>>> import numpy as np
>>> np.set_printoptions(precision=1, suppress=True, linewidth=200)
>>> rd = lambda a: np.round(a, 1) + 0
>>> W0 = np.loadtxt("a.csv", delimiter=",")
>>> W0
array([[ 0., -3.,  0.,  0.,  0.],
       [-3.,  1., -3.,  0.,  0.],
       [ 0., -3., -3., -3.,  0.],
       [ 0.,  0., -3.,  2., -3.],
       [ 0.,  0.,  0., -3.,  3.]])
>>> P = np.triu(np.array([[-2, 0, 1, -2, -1],
...     [-1, -1, 0, 1, 2],
...     [-1, 1, -2, 2, 0],
...     [2, -1, -1, 2, 2],
...     [-2, -2, 1, 1, -2]]), 1) + np.eye(5)
>>> other = P @ W0 @ np.linalg.inv(P)
>>> other
array([[  0.,  -6.,   3.,  -4.,  23.],
       [ -3.,   1.,  -3.,  -5.,   8.],
       [  0.,  -3.,  -9.,  22., -44.],
       [  0.,   0.,  -3.,   2.,  -1.],
       [  0.,   0.,   0.,  -3.,   9.]])
>>> np.linalg.matrix_rank(other)
np.int64(5)
>>> rd(np.poly(other))
array([   1.,   -3.,  -43.,  108.,  252., -162.])
>>> P @ W0 - W0 @ P
array([[ 0., -3.,  3., -1.,  9.],
       [ 0.,  0.,  0., -5., -2.],
       [ 0.,  0., -6., 13.,  6.],
       [ 0.,  0.,  0.,  0.,  2.],
       [ 0.,  0.,  0.,  0.,  6.]])
>>> Uu, sigma, Vh = np.linalg.svd(other, full_matrices=False)
>>> Uu.shape, sigma.shape, Vh.shape
((5, 5), (5,), (5, 5))
>>> rd(Uu.T @ Uu)
array([[1., 0., 0., 0., 0.],
       [0., 1., 0., 0., 0.],
       [0., 0., 1., 0., 0.],
       [0., 0., 0., 1., 0.],
       [0., 0., 0., 0., 1.]])
>>> rd(sigma / sigma[0])
array([1. , 0.2, 0.1, 0. , 0. ])
>>> rd(Vh @ Vh.T)
array([[1., 0., 0., 0., 0.],
       [0., 1., 0., 0., 0.],
       [0., 0., 1., 0., 0.],
       [0., 0., 0., 1., 0.],
       [0., 0., 0., 0., 1.]])
>>> (sigma > 1e-8).sum()
np.int64(5)
